% ipython --no-banner

In [1]: import numpy as np

In [2]: import numpy.linalg as la

In [3]: np.set_printoptions(suppress=True, linewidth=100)

In [4]: u = np.array([6, 1, 9, 7]) + 0.5

In [5]: data = np.eye(4) - 2 * np.outer(u, u) / (u @ u)

In [6]: print(data.round(1))
[[ 0.6 -0.1 -0.6 -0.5]
 [-0.1  1.  -0.1 -0.1]
 [-0.6 -0.1  0.1 -0.7]
 [-0.5 -0.1 -0.7  0.4]]

In [7]: vec = np.array([9, 8, 3, 1])

In [8]: target = data @ vec

In [9]: beta, lr = np.zeros(4), 1 / la.norm(data, 2) ** 2

In [10]: for i in range(25):
    ...:     beta -= lr * data.T @ (data @ beta - target)
    ...:     if i % 5 == 0: print(i, round(la.norm(data @ beta - target), 1))
    ...: 
0 0.0
5 0.0
10 0.0
15 0.0
20 0.0

In [11]: beta.round(1)
Out[11]: array([9., 8., 3., 1.])

In [12]: U, sv, Vh = la.svd(data, full_matrices=False)

In [13]: np.round(U.T @ U, 1) + 0
Out[13]: 
array([[1., 0., 0., 0.],
       [0., 1., 0., 0.],
       [0., 0., 1., 0.],
       [0., 0., 0., 1.]])

In [14]: np.round(U.T @ data @ Vh.T, 1) + 0
Out[14]: 
array([[1., 0., 0., 0.],
       [0., 1., 0., 0.],
       [0., 0., 1., 0.],
       [0., 0., 0., 1.]])

In [15]: np.allclose(U * sv @ Vh, data)
Out[15]: True

In [16]: print(np.round(Vh @ Vh.T, 1) + 0)
[[1. 0. 0. 0.]
 [0. 1. 0. 0.]
 [0. 0. 1. 0.]
 [0. 0. 0. 1.]]

In [17]: (sv > 1e-8).sum()
Out[17]: np.int64(4)

In [18]: print(np.round(np.cumsum(sv ** 2) / np.sum(sv ** 2), 1))
[0.3 0.5 0.8 1. ]

In [19]: rng = np.random.default_rng(75632)

In [20]: z = rng.permutation(4)

In [21]: Y = data[:, z] * rng.choice([-1, 1], 4)

In [22]: Y.round(1)
Out[22]: 
array([[ 0.6, -0.1, -0.5, -0.6],
       [-0.1,  1. , -0.1, -0.1],
       [-0.6, -0.1, -0.7,  0.1],
       [-0.5, -0.1,  0.4, -0.7]])

In [23]: U, _, Vh = la.svd(data.T @ Y)

In [24]: np.round(la.lstsq(data, Y)[0], 1) + 0
Out[24]: 
array([[1., 0., 0., 0.],
       [0., 1., 0., 0.],
       [0., 0., 0., 1.],
       [0., 0., 1., 0.]])

In [25]: evals, V = la.eigh(data)

In [26]: vec = np.array([1, 1, 0, 0])

In [27]: np.round(V * np.abs(evals) @ V.T, 1) + 0
Out[27]: 
array([[1., 0., 0., 0.],
       [0., 1., 0., 0.],
       [0., 0., 1., 0.],
       [0., 0., 0., 1.]])

In [28]: round(vec @ data @ vec / (vec @ vec), 1), round(float(evals[0]), 1), np.round(evals[-1], 1)
Out[28]: (np.float64(0.7), -1.0, np.float64(1.0))

In [29]: np.round(vec @ data @ vec, 1)
Out[29]: np.float64(1.3)
